% ipython --no-banner

In [1]: import numpy as np

In [2]: from numpy import linalg as LA

In [3]: np.set_printoptions(precision=3, suppress=True, linewidth=120)

In [4]: def tidy(a):
   ...:     return np.round(a, 3) + 0
   ...: 

In [5]: W0 = np.loadtxt("block15.csv", delimiter=",")

In [6]: W0
Out[6]: 
array([[  2.932,  -8.94 ,  -2.976],
       [  4.058, -12.152,  -3.932],
       [  0.869,  -3.068,  -1.124],
       [  0.128,  -0.014,   0.009],
       [  5.968, -17.975,  -6.282],
       [  8.295, -24.013,  -8.046]])

In [7]: Q, evecs = LA.qr(W0[:, :1])[0], LA.qr(W0[:, 1:])[0]

In [8]: sig = LA.svd(Q.T @ evecs, compute_uv=False)

In [9]: tidy(LA.norm(Q @ Q.T - evecs @ evecs.T, 2))
Out[9]: np.float64(1.0)

In [10]: (sig > 0.9).sum()
Out[10]: np.int64(1)

In [11]: tidy(np.degrees(np.arccos(sig.clip(0, 1))))
Out[11]: array([1.426])

In [12]: tidy(sig)
Out[12]: array([1.])

In [13]: P = W0 @ LA.solve(W0.T @ W0, W0.T)

In [14]: tidy(LA.eigvalsh(P))
Out[14]: array([0., 0., 0., 1., 1., 1.])

In [15]: tidy((np.eye(6) - P) @ W0)
Out[15]: 
array([[0., 0., 0.],
       [0., 0., 0.],
       [0., 0., 0.],
       [0., 0., 0.],
       [0., 0., 0.],
       [0., 0., 0.]])

In [16]: X = 3 * np.eye(3) + np.ones((3, 3))

In [17]: X
Out[17]: 
array([[4., 1., 1.],
       [1., 4., 1.],
       [1., 1., 4.]])

In [18]: B = np.array([[3, 0, 1], [-2, 1, -1]])

In [19]: cent = np.kron(B, X)

In [20]: cent.shape
Out[20]: (6, 9)

In [21]: cent = np.array([[0, 0, 0, 1, 3, 3, 2, 0],
    ...:     [2, 1, 1, 2, 0, 1, 3, 1],
    ...:     [2, 0, 2, 1, 1, 2, 2, 2],
    ...:     [1, 0, 2, 3, 1, 2, 1, 2]])

In [22]: rng = np.random.default_rng(80718)

In [23]: K = rng.normal(size=(12, 4)) @ cent + np.array([0, -2, -1, 1, -1, 1, 2, -1])

In [24]: tidy(K)
Out[24]: 
array([[-4.382, -3.075, -3.837, -0.5  , -0.114, -0.07 , -2.279, -3.837],
       [ 1.416, -2.   ,  0.206, -1.191, -7.519, -4.916, -1.331,  0.206],
       [ 0.943, -0.885, -2.314, -1.16 , -4.882, -2.981,  2.28 , -2.314],
       [ 3.973, -0.887,  1.573,  3.863,  1.17 ,  5.013,  8.046,  1.573],
       [ 0.642, -2.558,  0.42 ,  2.637,  3.959,  6.39 ,  4.731,  0.42 ],
       [-0.206, -2.163, -1.098,  0.649, -0.813,  1.057,  1.734, -1.098],
       [-1.828, -3.619,  0.473,  1.966, -1.571,  0.356, -2.859,  0.473],
       [ 0.016, -2.039, -0.631,  3.462,  4.324,  6.489,  5.391, -0.631],
       [-1.095, -1.521, -2.612,  0.239, -3.839, -2.406,  0.188, -2.612],
       [ 1.636, -1.498,  0.206,  2.005, -2.129,  0.725,  3.151,  0.206],
       [-1.104, -2.314, -2.666, -0.064,  4.302,  5.311,  4.566, -2.666],
       [-1.066, -2.072, -1.724,  0.166, -4.035, -2.433, -0.944, -1.724]])

In [25]: gram = K.T @ K

In [26]: (K @ K.T).shape
Out[26]: (12, 12)

In [27]: tidy(LA.eigvalsh(gram)[::-1])
Out[27]: array([447.602, 141.585, 125.624,  41.056,   5.464,   0.   ,   0.   ,   0.   ])

In [28]: tidy(np.trace(gram)), tidy((K ** 2).sum())
Out[28]: (np.float64(761.331), np.float64(761.331))

In [29]: np.allclose(gram, gram.T)
Out[29]: True

In [30]: np.allclose(K[:-1].T @ LA.lstsq(K[:-1].T, K[-1])[0], K[-1])
Out[30]: True

In [31]: np.unique(K.round(6), axis=0).shape
Out[31]: (12, 8)

In [32]: np.abs(np.diag(LA.qr(K)[1])) > 1e-9
Out[32]: array([ True,  True,  True,  True,  True, False, False, False])

In [33]: data = np.load("m.npy")

In [34]: data
Out[34]: 
array([[9, 0, 0, 0, 0, 0, 0],
       [0, 0, 0, 0, 4, 0, 0],
       [0, 0, 0, 0, 0, 0, 7],
       [0, 0, 0, 5, 0, 0, 0],
       [0, 0, 0, 0, 0, 5, 0],
       [0, 4, 0, 0, 0, 0, 0],
       [0, 0, 4, 0, 0, 0, 0]])

In [35]: # splits into 4 blocks

In [36]: B = LA.inv(data)

In [37]: np.allclose(B, data.T)
Out[37]: False

In [38]: tidy(LA.det(data) * B)
Out[38]: 
array([[-11200.,      0.,      0.,      0.,      0.,      0.,      0.],
       [     0.,      0.,      0.,      0.,      0., -25200.,      0.],
       [     0.,      0.,      0.,      0.,      0.,      0., -25200.],
       [     0.,      0.,      0., -20160.,      0.,      0.,      0.],
       [     0., -25200.,      0.,      0.,      0.,      0.,      0.],
       [     0.,      0.,      0.,      0., -20160.,      0.,      0.],
       [     0.,      0., -14400.,      0.,      0.,      0.,      0.]])

In [39]: tidy(B)
Out[39]: 
array([[0.111, 0.   , 0.   , 0.   , 0.   , 0.   , 0.   ],
       [0.   , 0.   , 0.   , 0.   , 0.   , 0.25 , 0.   ],
       [0.   , 0.   , 0.   , 0.   , 0.   , 0.   , 0.25 ],
       [0.   , 0.   , 0.   , 0.2  , 0.   , 0.   , 0.   ],
       [0.   , 0.25 , 0.   , 0.   , 0.   , 0.   , 0.   ],
       [0.   , 0.   , 0.   , 0.   , 0.2  , 0.   , 0.   ],
       [0.   , 0.   , 0.143, 0.   , 0.   , 0.   , 0.   ]])

In [40]: tidy(LA.slogdet(data)[0])
Out[40]: np.float64(-1.0)

In [41]: data @ B
Out[41]: 
array([[1., 0., 0., 0., 0., 0., 0.],
       [0., 1., 0., 0., 0., 0., 0.],
       [0., 0., 1., 0., 0., 0., 0.],
       [0., 0., 0., 1., 0., 0., 0.],
       [0., 0., 0., 0., 1., 0., 0.],
       [0., 0., 0., 0., 0., 1., 0.],
       [0., 0., 0., 0., 0., 0., 1.]])

In [42]: x = np.array([4, 5, 2, 7, 6, 6, 9])

In [43]: y = B @ x

In [44]: tidy(y)
Out[44]: array([0.444, 1.5  , 2.25 , 1.4  , 1.25 , 1.2  , 0.286])

In [45]: tidy(LA.solve(B, y + B[:, 0]))
Out[45]: array([5., 5., 2., 7., 6., 6., 9.])

In [46]: tidy(LA.solve(B, y))
Out[46]: array([4., 5., 2., 7., 6., 6., 9.])

In [47]: tidy(LA.solve(B, B[:, 5]))
Out[47]: array([0., 0., 0., 0., 0., 1., 0.])

In [48]: feats = np.load("test8.npy")

In [49]: feats
Out[49]: 
array([[  5.903,   5.849,  -5.255,  -5.81 ,   6.15 ,   4.39 ,   3.82 ],
       [ -2.44 ,   3.402,  -7.745,   4.179,  -3.562,   0.012,  -3.522],
       [ -2.401,  -2.434,   8.26 ,  -1.029,  -1.707,  -3.255,   0.829],
       [  3.101,   3.587,   5.793,   0.982,  -2.767,   2.628,   5.484],
       [ -5.827,  -0.344,   5.369,  -0.62 ,  -1.342,  -2.818,  -3.638],
       [  6.506,  -1.266,   4.807,   2.022,   0.317,   1.459,  -3.855],
       [ -4.078,  -2.575,   0.164,  -0.316,  -0.759,  -1.161,   2.2  ],
       [ -1.361,  -0.844,  -3.12 ,   4.247,  -1.918,   2.628,   2.668],
       [  4.674,  -7.103,   4.316,  -1.353,   0.616,  -8.216,  -4.211],
       [  2.785,  -3.469,  -2.495,   3.275,  -0.89 ,  -0.104,  -0.874],
       [  1.838, -12.164,   1.78 ,  -1.695,  -1.418,   2.184,  -1.777],
       [ -1.248,   5.15 ,  -2.339,  -4.025,  -0.978,   1.758,   2.49 ],
       [  3.487,   4.776,  -6.358,   0.98 ,   1.079,   3.735,  -2.111],
       [  2.442,  -1.7  ,   4.223,   2.249,  -0.561,  -1.455,  -5.641],
       [ 10.927,   4.524,  -0.839,  -0.854,   0.676,   0.673,   5.588],
       [ -2.818,   0.606,   0.652,   1.194,  -5.227,   2.033,   2.149],
       [  6.195,   0.472,   2.046,   0.04 ,   4.383,  -2.759,  -0.759],
       [ -1.881,  -2.089,   9.   ,   4.203,   0.213,  -0.353,  -0.825],
       [  4.139,   6.288,  -1.858,  -2.784,  -0.553,  -0.482,   2.074],
       [  3.21 ,  -0.37 ,   0.635,   1.03 ,  -2.601,   1.621,   2.707],
       [  1.643,  -3.168,  -4.843,   5.441,  -0.038,   1.891,  -2.284],
       [ -1.929,  -6.605,   2.657,   5.762,  -0.291,  -0.481,  -4.055],
       [  8.498,  -0.355,  -0.528,  -5.29 ,   8.494,  -1.347,  -0.257],
       [  6.012,  -3.398,  -1.842,  -9.354,   1.244,   5.345,   1.959],
       [ -0.287,  -2.953,  -0.15 ,   3.351,  -6.125,   0.679,  -4.901],
       [  8.848,   6.824,   1.448,  -1.7  ,  -3.134,   0.028,   4.091],
       [ -1.689,  -6.649,  -5.647,  -3.23 ,   3.654,   0.193,   0.053],
       [  6.103,   1.078,   1.578,  -4.351,   1.356,   3.589,   1.035],
       [  4.902,  -1.886,  -0.199,  -3.599,   3.22 ,   0.242,  -1.685],
       [  0.436,  -0.798,   0.357,   0.64 ,   0.856,   2.314,   3.417]])

In [50]: tidy(LA.norm(feats) ** 2 / LA.norm(feats, 2) ** 2)
Out[50]: np.float64(2.774)

In [51]: tidy(LA.norm(feats[24] - feats[22]))
Out[51]: np.float64(19.953)

In [52]: tidy(LA.norm(feats, 2))
Out[52]: np.float64(32.289)
